$ python -q
>>> import numpy as np
>>> np.set_printoptions(precision=3, suppress=True, linewidth=100)
>>> def tidy(a):
...     return np.round(a, 3) + 0
... 
>>> X = np.array([[6, -4, 0, 4], [0, 0, 0, 0], [3, -2, 0, 2], [3, -2, 0, 2]])
>>> X
array([[ 6, -4,  0,  4],
       [ 0,  0,  0,  0],
       [ 3, -2,  0,  2],
       [ 3, -2,  0,  2]])
>>> Uu, sigma, Vh = np.linalg.svd(X)
>>> tidy(sigma)
array([10.1,  0. ,  0. ,  0. ])
>>> A2 = Uu[:, :1] @ np.diag(sigma[:1]) @ Vh[:1]
>>> np.linalg.matrix_rank(X, rtol=0.05)
np.int64(1)
>>> np.allclose(X[:-1].T @ np.linalg.lstsq(X[:-1].T, X[-1])[0], X[-1])
True
>>> tidy(np.trace(np.linalg.pinv(X) @ X))
np.float64(1.0)
>>> np.linalg.lstsq(X[:-1].T, X[-1])[2]
np.int32(1)
>>> np.abs(np.diag(np.linalg.qr(X)[1])) > 1e-9
array([ True, False, False, False])
>>> np.unique(X.round(6), axis=0).shape
(3, 4)
>>> rng = np.random.default_rng(499)
>>> A2 = X + rng.integers(-2, 3, (4, 1)) @ rng.integers(-2, 3, (1, 4))
>>> A2
array([[ 5, -5,  1,  2],
       [-2, -2,  2, -4],
       [ 4, -1, -1,  4],
       [ 3, -2,  0,  2]])
>>> A2 - X
array([[-1, -1,  1, -2],
       [-2, -2,  2, -4],
       [ 1,  1, -1,  2],
       [ 0,  0,  0,  0]])
>>> np.abs(A2 - X).sum(axis=1)
array([ 5, 10,  5,  0])
>>> A2 = np.array([[1]])
>>> cent = np.array([[0, 0], [2, 1]])
>>> data = np.block([[A2, np.zeros((1, 2))], [np.zeros((2, 1)), cent]])
>>> data
array([[1., 0., 0.],
       [0., 0., 0.],
       [0., 2., 1.]])
>>> data @ data
array([[1., 0., 0.],
       [0., 0., 0.],
       [0., 2., 1.]])
>>> (np.linalg.matrix_power((data != 0) + (data.T != 0) + np.eye(3), 3) > 0).astype(int)
array([[1, 0, 0],
       [0, 1, 1],
       [0, 1, 1]])
>>> tidy(np.linalg.det(data))
np.float64(0.0)
>>> Uu, sigma, Vh = np.linalg.svd(data)
>>> evecs = Vh[:(sigma > 1e-8).sum()]
>>> x = data[0] + 3 * data[2] + rng.integers(2) * np.eye(3)[1]
>>> x
array([1., 6., 3.])
>>> tidy(evecs.T @ evecs)
array([[1. , 0. , 0. ],
       [0. , 0.8, 0.4],
       [0. , 0.4, 0.2]])
>>> np.linalg.matrix_rank(np.vstack([data, x]))
np.int64(2)
>>> np.allclose(evecs.T @ evecs @ x, x)
True
>>> tidy(np.linalg.norm(x - evecs.T @ evecs @ x))
np.float64(0.0)
>>> (data + data.T) / 2
array([[1., 0., 0.],
       [0., 0., 1.],
       [0., 1., 1.]])
>>> tidy(np.abs(np.linalg.eigvals(data)).max())
np.float64(1.0)
>>> assert data == data.T
Traceback (most recent call last):
  File "<python-input-36>", line 1, in <module>
    assert data == data.T
           ^^^^^^^^^^^^^^
ValueError: The truth value of an array with more than one element is ambiguous. Use a.any() or a.all()
>>> tidy(np.linalg.det(data))
np.float64(0.0)
>>> data.inv()
Traceback (most recent call last):
  File "<python-input-38>", line 1, in <module>
    data.inv()
    ^^^^^^^^
AttributeError: 'numpy.ndarray' object has no attribute 'inv'
>>> f = np.array([-2, 2, -3, -5]) + 0.5
>>> J = np.eye(4) - 2 * np.outer(f, f) / (f @ f)
>>> tidy(J)
array([[ 0.871,  0.214, -0.214, -0.386],
       [ 0.214,  0.643,  0.357,  0.643],
       [-0.214,  0.357,  0.643, -0.643],
       [-0.386,  0.643, -0.643, -0.157]])
>>> tidy(J[:, 1] @ J[:, 2])
np.float64(0.0)
>>> tidy(np.linalg.pinv(J))
array([[ 0.871,  0.214, -0.214, -0.386],
       [ 0.214,  0.643,  0.357,  0.643],
       [-0.214,  0.357,  0.643, -0.643],
       [-0.386,  0.643, -0.643, -0.157]])
>>> tidy(J @ J.T)
array([[1., 0., 0., 0.],
       [0., 1., 0., 0.],
       [0., 0., 1., 0.],
       [0., 0., 0., 1.]])
>>> tidy(np.linalg.svd(J, compute_uv=False))
array([1., 1., 1., 1.])
>>> w, evecs = np.linalg.eig(J)
>>> tidy(np.sort(np.linalg.eigvals(J.T)))
array([-1.,  1.,  1.,  1.])
>>> np.all(np.linalg.eigvalsh(J) > 0)
np.False_
>>> tidy(np.linalg.eigvalsh(J).min())
np.float64(-1.0)
>>> f = np.array([2, 5, 1, 3])
>>> A2 = J + np.outer(f, np.eye(4)[2])
>>> tidy(np.linalg.det(A2) / np.linalg.det(J)), tidy(1 + np.linalg.solve(J, f)[2])
(np.float64(1.071), np.float64(1.071))
>>> f = np.array([-3, 0, 6])
>>> K = np.outer(rng.normal(size=25), f) + 0.05 * rng.normal(size=(25, 3))
>>> tidy(K)
array([[ -3.228,  -0.088,   6.469],
       [ -5.017,  -0.026,  10.081],
       [  2.144,  -0.012,  -4.294],
       [  1.126,  -0.036,  -2.097],
       [ -0.595,  -0.12 ,   1.229],
       [ -1.   ,  -0.05 ,   2.047],
       [  2.356,   0.144,  -4.538],
       [  7.4  ,  -0.009, -14.796],
       [  0.8  ,   0.073,  -1.393],
       [ -2.934,  -0.013,   5.824],
       [  0.761,   0.01 ,  -1.606],
       [ -2.1  ,   0.024,   4.213],
       [  3.224,  -0.066,  -6.543],
       [ -1.365,  -0.087,   2.544],
       [ -1.219,   0.026,   2.385],
       [ -0.735,   0.006,   1.332],
       [ -1.814,  -0.037,   3.492],
       [ -1.446,  -0.005,   2.938],
       [  0.395,  -0.089,  -0.881],
       [ -4.127,   0.069,   8.195],
       [  0.33 ,  -0.029,  -0.656],
       [  1.605,   0.01 ,  -3.244],
       [  0.729,  -0.019,  -1.499],
       [  2.957,   0.015,  -5.887],
       [  2.239,  -0.041,  -4.514]])
>>> f, v = K[23], K[12]
>>> tidy(f @ v)
np.float64(48.052)
>>> pr = (f @ v) / (f @ f) * f
>>> tidy(pr)
array([ 3.274,  0.017, -6.518])
>>> tidy(np.linalg.norm(f + v) ** 2 + np.linalg.norm(f - v) ** 2)
np.float64(193.228)
